In [1]: import numpy as np

In [2]: import numpy.linalg as la

In [3]: np.set_printoptions(precision=2, suppress=True, linewidth=100)

In [4]: tidy = lambda a: np.round(a, 2) + 0

In [5]: A = np.loadtxt("test4.csv", delimiter=",")

In [6]: print(A)
[[-6. -4. -6. -9. -6. -9.]
 [-4. -2. -6. -6. -3. -9.]
 [-4.  0. -4. -6.  0. -6.]
 [ 0.  0.  0. 15. 10. 15.]
 [ 0.  0.  0. 10.  5. 15.]
 [ 0.  0.  0. 10.  0. 10.]]

In [7]: print(np.trace(A))
18.0

In [8]: np.allclose(A, A.T)
Out[8]: False

In [9]: (A - A.T) / 2
Out[9]: 
array([[ 0. ,  0. , -1. , -4.5, -3. , -4.5],
       [ 0. ,  0. , -3. , -3. , -1.5, -4.5],
       [ 1. ,  3. ,  0. , -3. ,  0. , -3. ],
       [ 4.5,  3. ,  3. ,  0. ,  0. ,  2.5],
       [ 3. ,  1.5,  0. ,  0. ,  0. ,  7.5],
       [ 4.5,  4.5,  3. , -2.5, -7.5,  0. ]])

In [10]: (A + A.T) / 2
Out[10]: 
array([[-6. , -4. , -5. , -4.5, -3. , -4.5],
       [-4. , -2. , -3. , -3. , -1.5, -4.5],
       [-5. , -3. , -4. , -3. ,  0. , -3. ],
       [-4.5, -3. , -3. , 15. , 10. , 12.5],
       [-3. , -1.5,  0. , 10. ,  5. ,  7.5],
       [-4.5, -4.5, -3. , 12.5,  7.5, 10. ]])

In [11]: B = np.array([[5, 1, 4],
    ...:     [-3, -5, -5],
    ...:     [-3, -5, -3],
    ...:     [2, 0, -4],
    ...:     [-1, -5, 3],
    ...:     [-5, -5, -3]])

In [12]: la.matrix_rank(A @ B)
Out[12]: np.int64(3)

In [13]: np.einsum("ik,kj->ji", A, B)
Out[13]: 
array([[  33.,   40.,   10.,  -55.,  -60.,  -30.],
       [ 119.,   96.,   46., -125., -100.,  -50.],
       [  59.,   54.,   38.,  -75.,  -70.,  -70.]])

In [14]: la.matrix_rank(np.vstack([A, B.T]))
Out[14]: np.int64(6)

In [15]: vec = np.array([-1, -2, 1, 0, -2, -1])

In [16]: y = A @ vec

In [17]: y
Out[17]: array([ 29.,  17.,   6., -35., -25., -10.])

In [18]: tidy(la.solve(A, -1 * y))
Out[18]: array([ 1.,  2., -1.,  0.,  2.,  1.])

In [19]: tidy(la.solve(A, y))
Out[19]: array([-1., -2.,  1.,  0., -2., -1.])

In [20]: E = np.loadtxt("block19.csv", delimiter=",")

In [21]: print(E)
[[ -3.01   0.75 -11.47  10.38  -5.92  15.13 -36.83 -34.59  40.78  12.9    9.2 ]
 [ -3.95   1.2  -13.81   9.84  -8.98  15.62 -37.08 -35.77  40.14  12.83   8.22]
 [-14.7   15.5  -18.99   8.09  -4.2  -29.31 -41.74   7.13  -7.06  -7.53   9.47]
 [ 17.     6.21 -14.37 -31.74 -13.55   5.01 -19.57   2.3   15.76  29.33 -26.85]
 [-12.51  17.31 -18.71   7.95  -4.58 -28.92 -39.09   9.23  -9.34  -5.81   7.08]
 [ -0.34   1.42 -12.74  11.18  -8.05  15.75 -38.39 -34.63  39.44  11.56  11.3 ]
 [ -1.49   1.39 -11.54  10.95  -9.17  18.54 -36.06 -32.82  38.37  12.07  10.62]
 [-14.61  17.38 -19.63   8.61  -5.22 -29.46 -39.8    9.39  -9.25  -7.6    8.22]
 [ 18.19   3.99 -12.54 -31.03 -16.57   4.23 -20.66  -0.52  15.35  27.02 -24.26]
 [ 16.49   6.25 -14.67 -32.39 -13.84   5.03 -20.56   0.77  18.57  27.67 -25.47]
 [-12.17  16.12 -16.04   8.52  -2.45 -30.68 -44.32   7.7   -9.17  -7.59   7.54]
 [ -1.46   2.79 -13.15  10.23  -8.69  15.47 -36.56 -32.68  39.57  11.91  11.02]
 [-13.78  16.17 -17.16   5.84  -4.42 -30.4  -40.15   8.    -7.17  -8.08   7.5 ]
 [-15.42  17.26 -18.86   8.31  -4.61 -31.3  -42.05   8.78  -8.21 -10.14   9.42]
 [-14.57  15.03 -18.54   7.43  -6.54 -30.59 -41.19   8.18  -8.12  -8.91   7.76]
 [ 16.91   7.6  -13.2  -30.82 -14.95   2.76 -20.83  -0.18  12.83  27.6  -25.08]
 [ 18.54   5.1  -13.63 -30.67 -13.69   2.93 -21.08  -0.95  16.16  29.03 -26.23]
 [ -1.9    2.97 -11.11  10.53  -7.01  15.17 -38.53 -32.32  40.48  12.26  10.97]
 [-14.1   16.29 -19.14   6.73  -3.38 -27.84 -40.32   7.48  -7.56  -8.06   6.39]
 [-13.34  16.08 -18.56   9.19  -5.46 -30.73 -38.82   7.87  -8.46  -9.96   7.84]
 [ -2.47   1.44 -11.29  10.22  -9.67  17.61 -37.73 -34.85  39.93  12.28  10.38]
 [-12.98  15.06 -17.86   8.86  -5.72 -30.7  -40.04   8.23  -8.04 -10.26   8.15]
 [ 16.73   4.28 -11.75 -29.96 -13.82   3.49 -18.75   1.47  14.21  28.35 -25.44]
 [-14.65  15.72 -18.92   8.8   -5.87 -30.18 -40.87   9.18  -7.14  -8.29   7.6 ]
 [-13.2   16.08 -17.96   8.59  -4.2  -29.53 -40.69   8.28  -5.92  -6.62   8.03]
 [ -2.86   0.66 -11.62  10.23  -6.77  15.62 -37.11 -33.42  38.85  10.62   9.42]
 [ -0.29   1.56 -10.82  11.09  -7.2   14.59 -37.8  -33.11  40.23   9.93  11.39]
 [-12.08  14.15 -17.33   6.88  -3.22 -31.09 -41.19   7.15  -6.55  -8.4    8.67]
 [-12.99  15.46 -18.15   7.6   -4.9  -32.1  -40.13   7.18  -8.24  -7.88   9.7 ]
 [-16.62  14.89 -18.12   7.83  -3.75 -30.26 -39.55   9.76  -8.13  -7.53   7.35]
 [ -1.78   2.46 -11.65  10.5   -8.99  16.81 -37.71 -35.13  39.64  11.95  10.37]]

In [22]: gram = np.cov(E, rowvar=False)

In [23]: tidy(E.std(axis=0))
Out[23]: array([11.72,  6.59,  3.08, 15.89,  3.83, 21.28,  7.76, 18.92, 21.05, 14.28, 13.7 ])

In [24]: tidy(np.polyfit(E[:, 8], E[:, 7], 1))
Out[24]: array([-0.86,  3.49])

In [25]: tidy(np.corrcoef(E[:, 8], E[:, 7])[0, 1])
Out[25]: np.float64(-0.96)

In [26]: np.argwhere(np.triu(np.abs(np.corrcoef(E.T)) > 0.8, 1))
Out[26]: 
array([[ 0,  3],
       [ 0,  4],
       [ 0,  6],
       [ 0,  9],
       [ 0, 10],
       [ 1,  2],
       [ 1,  5],
       [ 1,  7],
       [ 1,  8],
       [ 1,  9],
       [ 2,  5],
       [ 2,  7],
       [ 2,  8],
       [ 3,  4],
       [ 3,  6],
       [ 3, 10],
       [ 4,  6],
       [ 4,  9],
       [ 4, 10],
       [ 5,  7],
       [ 5,  8],
       [ 5,  9],
       [ 6,  9],
       [ 6, 10],
       [ 7,  8]])

In [27]: tidy(la.eigvalsh(gram)[::-1])
Out[27]: 
array([1498.52,  728.14,    2.26,    1.77,    1.3 ,    1.08,    0.97,    0.65,    0.48,    0.37,
          0.28])

In [28]: gram.shape
Out[28]: (11, 11)

In [29]: J = np.loadtxt("x.csv", delimiter=",")

In [30]: J
Out[30]: 
array([[-2.,  2.,  0.,  2.,  2.,  0.,  1., -3., -2.,  2.,  1.,  0.,  1.,  2.],
       [ 2., -2.,  2.,  0.,  2.,  2.,  0.,  1., -3., -2.,  2.,  1.,  0.,  1.],
       [ 1.,  2., -2.,  2.,  0.,  2.,  2.,  0.,  1., -3., -2.,  2.,  1.,  0.],
       [ 0.,  1.,  2., -2.,  2.,  0.,  2.,  2.,  0.,  1., -3., -2.,  2.,  1.],
       [ 1.,  0.,  1.,  2., -2.,  2.,  0.,  2.,  2.,  0.,  1., -3., -2.,  2.],
       [ 2.,  1.,  0.,  1.,  2., -2.,  2.,  0.,  2.,  2.,  0.,  1., -3., -2.],
       [-2.,  2.,  1.,  0.,  1.,  2., -2.,  2.,  0.,  2.,  2.,  0.,  1., -3.],
       [-3., -2.,  2.,  1.,  0.,  1.,  2., -2.,  2.,  0.,  2.,  2.,  0.,  1.],
       [ 1., -3., -2.,  2.,  1.,  0.,  1.,  2., -2.,  2.,  0.,  2.,  2.,  0.],
       [ 0.,  1., -3., -2.,  2.,  1.,  0.,  1.,  2., -2.,  2.,  0.,  2.,  2.],
       [ 2.,  0.,  1., -3., -2.,  2.,  1.,  0.,  1.,  2., -2.,  2.,  0.,  2.],
       [ 2.,  2.,  0.,  1., -3., -2.,  2.,  1.,  0.,  1.,  2., -2.,  2.,  0.],
       [ 0.,  2.,  2.,  0.,  1., -3., -2.,  2.,  1.,  0.,  1.,  2., -2.,  2.],
       [ 2.,  0.,  2.,  2.,  0.,  1., -3., -2.,  2.,  1.,  0.,  1.,  2., -2.]])

In [31]: np.allclose(J @ J.T, J.T @ J)
Out[31]: True

In [32]: np.trace(J)
Out[32]: np.float64(-28.0)

In [33]: tidy(np.sort(np.abs(la.eigvals(J))))
Out[33]: array([3.71, 3.71, 4.  , 5.02, 5.02, 6.  , 6.69, 6.69, 7.03, 7.03, 7.14, 7.14, 8.35, 8.35])

In [34]: np.allclose(J, J.T)
Out[34]: False
